$ python -q
>>> import numpy as np
>>> from numpy import linalg as LA
>>> np.set_printoptions(precision=3, suppress=True, linewidth=140, floatmode="fixed")
>>> def rd(a):
...     return np.round(a, 3) + 0
... 
>>> W0 = np.loadtxt("w.csv", delimiter=",")
>>> W0
array([[-2.000, -1.000,  0.000, -1.000],
       [ 0.000,  3.000,  0.000,  2.000],
       [ 0.000,  2.000,  5.000,  5.000],
       [ 0.000,  5.000,  3.000,  1.000]])
>>> vec = np.array([-1, -1, 1, 1])
>>> h = np.maximum(W0 @ vec, 0)
>>> rd(np.tanh(W0 @ vec))
array([ 0.964, -0.762,  1.000, -0.762])
>>> np.flatnonzero(h > 1e-9)
array([0, 2])
>>> W0.T @ h
array([-4.000, 14.000, 40.000, 38.000])
>>> W0 * (h > 1e-9)[:, None]
array([[-2.000, -1.000,  0.000, -1.000],
       [ 0.000,  0.000,  0.000,  0.000],
       [ 0.000,  2.000,  5.000,  5.000],
       [ 0.000,  0.000,  0.000,  0.000]])
>>> np.maximum(W0 @ vec, 0) - np.maximum(-W0 @ vec, 0)
array([ 2.000, -1.000,  8.000, -1.000])
>>> P = np.triu(np.array([[1, 9, 2, 2], [6, 4, 4, 1], [4, 8, 5, 7], [7, 3, 6, 8]]), 1) + np.eye(4)
>>> B = P @ W0 @ LA.inv(P)
>>> P @ W0 - W0 @ P
array([[  0.000,  59.000,  24.000,  35.000],
       [  0.000,  13.000,  11.000,  18.000],
       [  0.000,  35.000,  13.000, -30.000],
       [  0.000,   0.000, -20.000, -26.000]])
>>> print(rd(LA.det(B)))
136.0
>>> LA.matrix_rank(B)
np.int64(4)
>>> rd(np.poly(B))
array([  1.000,  -7.000, -20.000,  64.000, 136.000])
>>> rd(LA.det(W0[::-1]))
np.float64(136.0)
>>> np.kron(np.eye(2, dtype=int), W0)
array([[-2.000, -1.000,  0.000, -1.000, -0.000, -0.000,  0.000, -0.000],
       [ 0.000,  3.000,  0.000,  2.000,  0.000,  0.000,  0.000,  0.000],
       [ 0.000,  2.000,  5.000,  5.000,  0.000,  0.000,  0.000,  0.000],
       [ 0.000,  5.000,  3.000,  1.000,  0.000,  0.000,  0.000,  0.000],
       [-0.000, -0.000,  0.000, -0.000, -2.000, -1.000,  0.000, -1.000],
       [ 0.000,  0.000,  0.000,  0.000,  0.000,  3.000,  0.000,  2.000],
       [ 0.000,  0.000,  0.000,  0.000,  0.000,  2.000,  5.000,  5.000],
       [ 0.000,  0.000,  0.000,  0.000,  0.000,  5.000,  3.000,  1.000]])
>>> print(np.einsum("ij,ji->", W0, W0))
89.0
>>> np.einsum("ii->", W0)
np.float64(7.0)
>>> print(rd(LA.eigvals(W0)))
[-2.000  8.242  3.277 -2.518]
